>>> import numpy as np
>>> np.set_printoptions(precision=2, suppress=True, linewidth=160, legacy="1.25")
>>> W2 = np.array([[-3, -1, 2], [-3, 2, 1]])
>>> rng = np.random.default_rng(581)
>>> arr = rng.normal(size=(20, 2)) @ W2 + np.array([-1, 3, 2])
>>> arr
array([[-4.88,  3.57,  3.96],
       [ 1.36,  1.6 ,  1.16],
       [-0.41,  5.82,  0.74],
       [-5.8 ,  5.49,  3.84],
       [ 1.14,  4.83,  0.2 ],
       [ 2.53,  6.4 , -1.1 ],
       [-4.79,  4.32,  3.66],
       [-4.37,  4.13,  3.49],
       [ 2.17,  1.96,  0.59],
       [-2.8 ,  2.34,  3.22],
       [-1.46,  4.99,  1.59],
       [-8.03,  6.7 ,  4.67],
       [-2.39,  3.97,  2.45],
       [ 0.26,  4.32,  0.86],
       [-1.61,  4.84,  1.72],
       [-3.41, -0.64,  4.55],
       [-0.18,  7.59,  0.02],
       [ 3.59,  2.12, -0.26],
       [ 4.79,  3.29, -1.31],
       [ 1.09, -0.15,  1.89]])
>>> W2 = arr[[13, 9]].astype(float)
>>> for _ in range(5):
...     idx = np.linalg.norm(arr[:, None] - W2, axis=-1).argmin(axis=1)
...     W2 = np.array([arr[idx == j].mean(axis=0) for j in range(2)])
... 
>>> idx
array([1, 0, 0, 1, 0, 0, 1, 1, 0, 1, 0, 1, 1, 0, 0, 1, 0, 0, 0, 0])
>>> W2[1] - W2[0]
array([-5.66, -0.23,  3.22])
>>> W2
array([[ 1.11,  3.97,  0.51],
       [-4.56,  3.74,  3.73]])
>>> U, sig, vt = np.linalg.svd(W2, full_matrices=False)
>>> round(float(np.sqrt((sig ** 2).sum())), 2), round(float(np.linalg.norm(W2)), 2)
(8.12, 8.12)
>>> np.cumsum(sig ** 2) / np.sum(sig ** 2)
array([0.8, 1. ])
>>> (sig > 1e-8).sum()
2
>>> U.shape, sig.shape, vt.shape
((2, 2), (2,), (2, 3))
>>> q, V = np.linalg.qr(arr[:, :1])[0], np.linalg.qr(arr[:, 1:])[0]
>>> sig = np.linalg.svd(q.T @ V, compute_uv=False)
>>> np.degrees(np.arccos(sig.clip(0, 1)))
array([30.74])
>>> (sig > 0.9).sum()
0
>>> round(np.linalg.norm(q @ q.T - V @ V.T, 2), 2)
1.0
>>> feats = np.array([[-2, 0, 1, 2, -2, 0, 0],
...     [2, 2, -2, 0, 0, -1, -1],
...     [-2, 0, 1, 2, -2, 0, 0],
...     [0, -1, -2, -2, 2, 2, 1],
...     [2, -2, 2, -2, 1, 2, 0]])
>>> feats
array([[-2,  0,  1,  2, -2,  0,  0],
       [ 2,  2, -2,  0,  0, -1, -1],
       [-2,  0,  1,  2, -2,  0,  0],
       [ 0, -1, -2, -2,  2,  2,  1],
       [ 2, -2,  2, -2,  1,  2,  0]])
>>> r = np.linalg.matrix_rank(feats)
>>> r
4
>>> null = np.linalg.svd(feats)[2][r:].T
>>> np.round(feats @ null, 2) + 0
array([[0., 0., 0.],
       [0., 0., 0.],
       [0., 0., 0.],
       [0., 0., 0.],
       [0., 0., 0.]])
>>> np.allclose(feats @ null, 0)
True
>>> [int(np.linalg.matrix_rank(feats[:i])) for i in range(1, len(feats) + 1)]
[1, 2, 2, 3, 4]
>>> [int(np.linalg.matrix_rank(feats[:, :j + 1])) for j in range(7)]
[1, 2, 3, 4, 4, 4, 4]
>>> null.shape
(7, 3)
>>> np.linalg.matrix_rank(feats.T @ feats), np.linalg.matrix_rank(feats @ feats.T)
(4, 4)
>>> U, sig, vt = np.linalg.svd(feats)
>>> V = vt[:(sig > 1e-8).sum()]
>>> x = feats[0] + -3 * feats[1] + rng.integers(2) * np.eye(7)[5]
>>> x
array([-8., -6.,  7.,  2., -2.,  3.,  3.])
>>> np.linalg.matrix_rank(np.vstack([feats, x]))
4
>>> np.diag(V.T @ V)
array([0.8 , 0.37, 0.86, 0.38, 0.55, 0.85, 0.19])
>>> x = np.array([2, 0, 0, 1, 0, 0, 0])
>>> h = np.maximum(feats @ x, 0)
>>> feats * (h > 1e-9)[:, None]
array([[ 0,  0,  0,  0,  0,  0,  0],
       [ 2,  2, -2,  0,  0, -1, -1],
       [ 0,  0,  0,  0,  0,  0,  0],
       [ 0,  0,  0,  0,  0,  0,  0],
       [ 2, -2,  2, -2,  1,  2,  0]])
>>> np.maximum(feats @ x, 0) - np.maximum(-feats @ x, 0)
array([-2,  4, -2, -2,  2])
>>> np.maximum(feats @ (3 * x), 0)
array([ 0, 12,  0,  0,  6])
>>> J = np.load("data.npy")
>>> J
array([[  78,  -67,  -18,   30,   -7,   30],
       [  26,   46,  -18,   86,   38,  -62],
       [  34,  -25,   38,  -20, -108,   98],
       [-106,   34,   86,  -72,  -27,  -50],
       [  94,   23, -124,   84,   34,   74],
       [ -18,   84,   90,   14, -146,   54],
       [  24,   -3,  -42,   50,   76,  -60],
       [ -96,   -8,  120,  -88,  -52,  -48],
       [ -31, -104,   68, -109,  -38,   19],
       [  90,  -18, -108,   62,   46,   54]])
>>> r = np.linalg.matrix_rank(J)
>>> r
4
>>> null = np.linalg.svd(J)[2][r:].T
>>> [int(np.linalg.matrix_rank(np.delete(J, i, axis=0))) for i in range(10)]
[4, 4, 4, 4, 4, 4, 4, 4, 4, 4]
>>> [int(np.linalg.matrix_rank(J[:i])) for i in range(1, len(J) + 1)]
[1, 2, 3, 4, 4, 4, 4, 4, 4, 4]
